In [1]: import numpy as np

In [2]: from numpy import linalg as LA

In [3]: np.set_printoptions(precision=2, suppress=True, linewidth=200, sign=" ")

In [4]: def tidy(a):
   ...:     return np.round(a, 2) + 0
   ...: 

In [5]: X = np.array([[1, -4, 16, -64],
   ...:     [1, -3, 9, -27],
   ...:     [1, -2, 4, -8],
   ...:     [1, -1, 1, -1],
   ...:     [1, 0, 0, 0],
   ...:     [1, 1, 1, 1]])

In [6]: x = np.array([-6, -5, -8, 2])

In [7]: target = X @ x

In [8]: tidy(LA.lstsq(X, target)[0])
Out[8]: array([-6., -5., -8.,  2.])

In [9]: target
Out[9]: array([-242, -117,  -44,  -11,   -6,  -17])

In [10]: tidy(LA.solve(X.T @ X, X.T @ target))
Out[10]: array([-6., -5., -8.,  2.])

In [11]: rng = np.random.default_rng(6)

In [12]: target = target + 0.02 * rng.normal(size=6)

In [13]: tidy(target)
Out[13]: array([-241.98, -116.96,  -44.05,  -11.  ,   -5.98,  -16.97])

In [14]: beta, *_ = LA.lstsq(X, target)

In [15]: tidy(beta)
Out[15]: array([-5.99, -4.98, -8.  ,  2.  ])

In [16]: [round(float(LA.norm(LA.solve(X.T @ X + lam * np.eye(4), X.T @ target))), 2) for lam in (0, 1, 10, 100)]
Out[16]: [11.34, 9.36, 5.44, 3.76]

In [17]: J = np.load("mat.npy")

In [18]: J
Out[18]: 
array([[ 0,  0,  0,  1],
       [ 0,  0,  1,  1],
       [ 0,  0,  0,  0],
       [ 2,  0,  0,  0],
       [ 0,  0,  0, -1],
       [-3,  0,  0,  0],
       [ 0,  2,  0,  0]])

In [19]: Y = np.c_[J[:, :3] @ np.array([[1, 2, 1], [3, 0, -3], [3, 0, 3]]), np.array([2, 3, 0, 3, 2, 2, 1])]

In [20]: Y
Out[20]: 
array([[ 0,  0,  0,  2],
       [ 3,  0,  3,  3],
       [ 0,  0,  0,  0],
       [ 2,  4,  2,  3],
       [ 0,  0,  0,  2],
       [-3, -6, -3,  2],
       [ 6,  0, -6,  1]])

In [21]: LA.matrix_rank(Y)
Out[21]: np.int64(4)

In [22]: tidy(LA.norm(J, axis=1))
Out[22]: array([ 1.  ,  1.41,  0.  ,  2.  ,  1.  ,  3.  ,  2.  ])

In [23]: tidy(LA.norm(J[0] - J[5]))
Out[23]: np.float64(3.16)

In [24]: tidy(LA.norm(J, "nuc"))
Out[24]: np.float64(8.22)

In [25]: J[0] @ J[5]
Out[25]: np.int64(0)

In [26]: tidy(LA.norm(J[0], 1)), tidy(LA.norm(J[0], np.inf))
Out[26]: (np.float64(1.0), np.float64(1.0))
